% ipython --no-banner

In [1]: import numpy as np

In [2]: np.set_printoptions(precision=1, suppress=True, linewidth=120, floatmode="fixed")

In [3]: F = np.load("layer1.npy")

In [4]: F
Out[4]: 
array([[ 0,  0,  0],
       [-4,  0,  6],
       [ 2,  0, -3],
       [ 2,  0, -3]])

In [5]: rk = np.linalg.matrix_rank(F)

In [6]: rk
Out[6]: np.int64(1)

In [7]: null = np.linalg.svd(F)[2][rk:].T

In [8]: [int(np.linalg.matrix_rank(F[:, :j + 1])) for j in range(3)]
Out[8]: [1, 1, 1]

In [9]: null @ null.T
Out[9]: 
array([[0.7, 0.0, 0.5],
       [0.0, 1.0, 0.0],
       [0.5, 0.0, 0.3]])

In [10]: F @ null
Out[10]: 
array([[0.0, 0.0],
       [0.0, 0.0],
       [0.0, 0.0],
       [0.0, 0.0]])

In [11]: np.round(np.linalg.svd(F, compute_uv=False), 1) + 0
Out[11]: array([8.8, 0.0, 0.0])

In [12]: np.abs(F).max()
Out[12]: np.int64(6)

In [13]: np.unravel_index(np.abs(F).argmax(), F.shape)
Out[13]: (np.int64(1), np.int64(2))

In [14]: np.count_nonzero(F)
Out[14]: np.int64(6)

In [15]: F.mean(axis=0)
Out[15]: array([0.0, 0.0, 0.0])

In [16]: F.sum(axis=1)
Out[16]: array([ 0,  2, -1, -1])

In [17]: np.diff(F, axis=0)
Out[17]: 
array([[-4,  0,  6],
       [ 6,  0, -9],
       [ 0,  0,  0]])

In [18]: B = np.array([[-2, -3, 0], [-2, -3, -3], [0, 1, 0]])

In [19]: W2 = np.array([[1]])

In [20]: A = np.block([[B, np.zeros((3, 1))], [np.zeros((1, 3)), W2]])

In [21]: A
Out[21]: 
array([[-2.0, -3.0,  0.0,  0.0],
       [-2.0, -3.0, -3.0,  0.0],
       [ 0.0,  1.0,  0.0,  0.0],
       [ 0.0,  0.0,  0.0,  1.0]])

In [22]: A @ A
Out[22]: 
array([[10.0, 15.0,  9.0,  0.0],
       [10.0, 12.0,  9.0,  0.0],
       [-2.0, -3.0, -3.0,  0.0],
       [ 0.0,  0.0,  0.0,  1.0]])

In [23]: (A != 0).astype(int)
Out[23]: 
array([[1, 1, 0, 0],
       [1, 1, 1, 0],
       [0, 1, 0, 0],
       [0, 0, 0, 1]])

In [24]: (np.linalg.matrix_power((A != 0) + (A.T != 0) + np.eye(4), 4) > 0).astype(int)
Out[24]: 
array([[1, 1, 1, 0],
       [1, 1, 1, 0],
       [1, 1, 1, 0],
       [0, 0, 0, 1]])

In [25]: np.flatnonzero(np.linalg.matrix_power((A != 0) + (A.T != 0) + np.eye(4), 4)[1])
Out[25]: array([0, 1, 2])

In [26]: np.sort(np.linalg.eigvals(A).real)
Out[26]: array([-4.6, -0.2, -0.2,  1.0])

In [27]: B = np.array([[1, 4], [4, 0], [4, 4], [0, 0]])

In [28]: np.vstack([A, B.T]).shape
Out[28]: (6, 4)

In [29]: np.einsum("ij->j", A)
Out[29]: array([-4.0, -5.0, -3.0,  1.0])

In [30]: m1 = np.load("arr.npy")

In [31]: m1
Out[31]: 
array([[0.5, 0.5, 0.0],
       [0.0, 0.6, 0.4],
       [0.2, 0.3, 0.5]])

In [32]: q, V = np.linalg.qr(m1[:, :2])[0], np.linalg.qr(m1[:, 2:])[0]

In [33]: sig = np.linalg.svd(q.T @ V, compute_uv=False)

In [34]: sig
Out[34]: array([0.8])

In [35]: np.degrees(np.arccos(sig.clip(0, 1)))
Out[35]: array([38.4])

In [36]: round(float(np.linalg.norm(q @ q.T - V @ V.T, 2)), 1)
Out[36]: 1.0

In [37]: mat = np.array([[-2.0, 2.0, 0.0, 0.0],
    ...:     [0.0, 3.0, -1.0, 3.0],
    ...:     [0.0, 1.0, 3.0, -1.0],
    ...:     [0.0, -3.0, 0.0, 1.0]])

In [38]: x0 = np.array([-2, -1, 0, 1])

In [39]: y = A @ x0

In [40]: y
Out[40]: array([ 7.0,  7.0, -1.0,  1.0])

In [41]: np.linalg.solve(A, A[:, 3])
Out[41]: array([-0.0,  0.0, -0.0,  1.0])

In [42]: np.linalg.solve(A, -3 * y)
Out[42]: array([ 6.0,  3.0, -0.0, -3.0])

In [43]: mat - mat[0]
Out[43]: 
array([[ 0.0,  0.0,  0.0,  0.0],
       [ 2.0,  1.0, -1.0,  3.0],
       [ 2.0, -1.0,  3.0, -1.0],
       [ 2.0, -5.0,  0.0,  1.0]])

In [44]: np.abs(mat).max()
Out[44]: np.float64(3.0)

In [45]: np.linalg.svd(mat, compute_uv=False)
Out[45]: array([5.1, 3.9, 2.1, 1.7])

In [46]: rng = np.random.default_rng(996)

In [47]: B = mat + rng.integers(-2, 3, (4, 2)) @ rng.integers(-2, 3, (2, 4))

In [48]: B
Out[48]: 
array([[-2.0,  0.0,  0.0, -3.0],
       [-2.0,  5.0, -1.0,  4.0],
       [ 3.0, -3.0,  3.0, -4.0],
       [ 3.0, -7.0,  0.0, -2.0]])

In [49]: B - mat
Out[49]: 
array([[ 0.0, -2.0,  0.0, -3.0],
       [-2.0,  2.0,  0.0,  1.0],
       [ 3.0, -4.0,  0.0, -3.0],
       [ 3.0, -4.0,  0.0, -3.0]])
